$ python3 -q
>>> import numpy as np
>>> np.set_printoptions(precision=2, suppress=True, linewidth=160, sign=" ")
>>> W0 = np.diag(np.array([-1, -1, 2, -1, -2])) + -3 * np.eye(5, k=1) + -3 * np.eye(5, k=-1)
>>> print(W0)
[[-1. -3.  0.  0.  0.]
 [-3. -1. -3.  0.  0.]
 [ 0. -3.  2. -3.  0.]
 [ 0.  0. -3. -1. -3.]
 [ 0.  0.  0. -3. -2.]]
>>> # symmetric, so the eigenvalues are real
>>> Q = W0.astype(float).copy()
>>> for j in range(5):
...     Q[:, j] -= Q[:, :j] @ (Q[:, :j].T @ Q[:, j])
...     Q[:, j] /= np.linalg.norm(Q[:, j])
... 
>>> np.round(Q.T @ Q, 2) + 0
array([[ 1.,  0.,  0.,  0.,  0.],
       [ 0.,  1.,  0.,  0.,  0.],
       [ 0.,  0.,  1.,  0.,  0.],
       [ 0.,  0.,  0.,  1.,  0.],
       [ 0.,  0.,  0.,  0.,  1.]])
>>> round(np.linalg.norm(W0[0] - W0[1]), 2)
np.float64(4.12)
>>> round(float(np.linalg.norm(W0, 1)), 2), np.round(np.linalg.norm(W0, np.inf), 2)
(8.0, np.float64(8.0))
>>> np.linalg.norm(W0, axis=1)
array([ 3.16,  4.36,  4.69,  4.36,  3.61])
>>> r0 = np.array([2, 3, 3])
>>> K = r0[np.abs(np.subtract.outer(np.arange(3), np.arange(3)))]
>>> print(K)
[[ 2  3  3]
 [ 3  2  3]
 [ 3  3  2]]
>>> # symmetric, so the eigenvalues are real
>>> np.sort(np.abs(np.fft.fft(K[0]))), np.sort(np.linalg.svd(K, compute_uv=False))
(array([ 1.,  1.,  8.]), array([ 1.,  1.,  8.]))
>>> (K @ K)[0]
array([ 22,  21,  21])
>>> np.fft.fft(K[0])
array([ 8.+0.j, -1.+0.j, -1.+0.j])
>>> print(np.allclose(K @ K.T, K.T @ K))
True
>>> cov = K.T @ K
>>> np.linalg.eigvalsh(cov)[::-1]
array([ 64.,   1.,   1.])
>>> arr = np.array([[1, -2, -2], [3, -2, 2], [3, -2, 2], [-2, 0, 0]])
>>> B = arr / np.sqrt((arr ** 2).mean(axis=1, keepdims=True))
>>> B[1]
array([ 1.26, -0.84,  0.84])
>>> np.linalg.matrix_rank(B) == np.linalg.matrix_rank(arr)
np.True_
>>> theta = np.radians(120)
>>> r_ = np.eye(5)
>>> r_[3, 3] = r_[4, 4] = np.cos(theta)
>>> r_[3, 4], r_[4, 3] = -np.sin(theta), np.sin(theta)
>>> r_
array([[ 1.  ,  0.  ,  0.  ,  0.  ,  0.  ],
       [ 0.  ,  1.  ,  0.  ,  0.  ,  0.  ],
       [ 0.  ,  0.  ,  1.  ,  0.  ,  0.  ],
       [ 0.  ,  0.  ,  0.  , -0.5 , -0.87],
       [ 0.  ,  0.  ,  0.  ,  0.87, -0.5 ]])
>>> B = W0 @ r_.T
>>> np.allclose(W0 @ W0.T, B @ B.T)
True
>>> np.allclose(np.linalg.norm(W0, axis=1), np.linalg.norm(B, axis=1))
True
>>> round(float(np.linalg.det(r_)), 2), np.trace(r_)
(1.0, np.float64(2.0))
